In [1]: import numpy as np

In [2]: from numpy import linalg as LA

In [3]: np.set_printoptions(precision=3, suppress=True, linewidth=200)

In [4]: arr = np.loadtxt("a.csv", delimiter=",")

In [5]: print(arr)
[[4. 9.]
 [3. 8.]]

In [6]: C2 = arr.T @ arr

In [7]: LA.eigvalsh(C2)[::-1]
Out[7]: array([169.853,   0.147])

In [8]: print(C2)
[[ 25.  60.]
 [ 60. 145.]]

In [9]: np.diag(C2)
Out[9]: array([ 25., 145.])

In [10]: np.trace(C2), (arr ** 2).sum()
Out[10]: (np.float64(170.0), np.float64(170.0))

In [11]: f = np.array([4, 3])

In [12]: M2 = arr + np.outer(f, np.eye(2)[0])

In [13]: LA.matrix_rank(LA.inv(M2) - LA.inv(arr), tol=1e-8)
Out[13]: np.int64(1)

In [14]: np.abs(LA.svd(arr)[2][-1])
Out[14]: array([0.924, 0.383])

In [15]: LA.cond(arr) > 100
Out[15]: np.False_

In [16]: print(round(float(LA.norm(arr, 2) / LA.norm(arr)), 3))
1.0

In [17]: LA.matrix_rank(arr, rtol=0.1)
Out[17]: np.int64(1)

In [18]: x0 = np.array([2, 1])

In [19]: y = arr @ x0

In [20]: y
Out[20]: array([17., 14.])

In [21]: print(LA.solve(arr, y))
[2. 1.]

In [22]: LA.solve(arr, 3 * y)
Out[22]: array([6., 3.])

In [23]: np.round(LA.solve(arr.T, arr[0]), 3) + 0
Out[23]: array([1., 0.])

In [24]: LA.solve(arr, arr[:, 0])
Out[24]: array([1., 0.])

In [25]: proj = np.triu(np.array([[-1, -1], [0, 0]]), 1) + np.eye(2)

In [26]: M2 = proj @ arr @ LA.inv(proj)

In [27]: LA.matrix_rank(M2)
Out[27]: np.int64(2)

In [28]: np.trace(M2), np.trace(arr)
Out[28]: (np.float64(12.0), np.float64(12.0))

In [29]: np.round(LA.det(M2), 3)
Out[29]: np.float64(5.0)

In [30]: mat = np.load("run4.npy")

In [31]: print(mat)
[[ 6.5  0.5  2. ]
 [-4.5  1.   1.3]
 [-4.5 -1.3 -0.4]]

In [32]: t = np.radians(90)

In [33]: Rm = np.eye(3)

In [34]: Rm[0, 0] = Rm[2, 2] = np.cos(t)

In [35]: Rm[0, 2], Rm[2, 0] = -np.sin(t), np.sin(t)

In [36]: Rm.round(3) + 0
Out[36]: 
array([[ 0.,  0., -1.],
       [ 0.,  1.,  0.],
       [ 1.,  0.,  0.]])

In [37]: M2 = mat @ Rm.T

In [38]: np.allclose(LA.norm(mat, axis=1), LA.norm(M2, axis=1))
Out[38]: True

In [39]: np.abs(M2 - mat).max(axis=0)
Out[39]: array([8.5, 0. , 5.8])
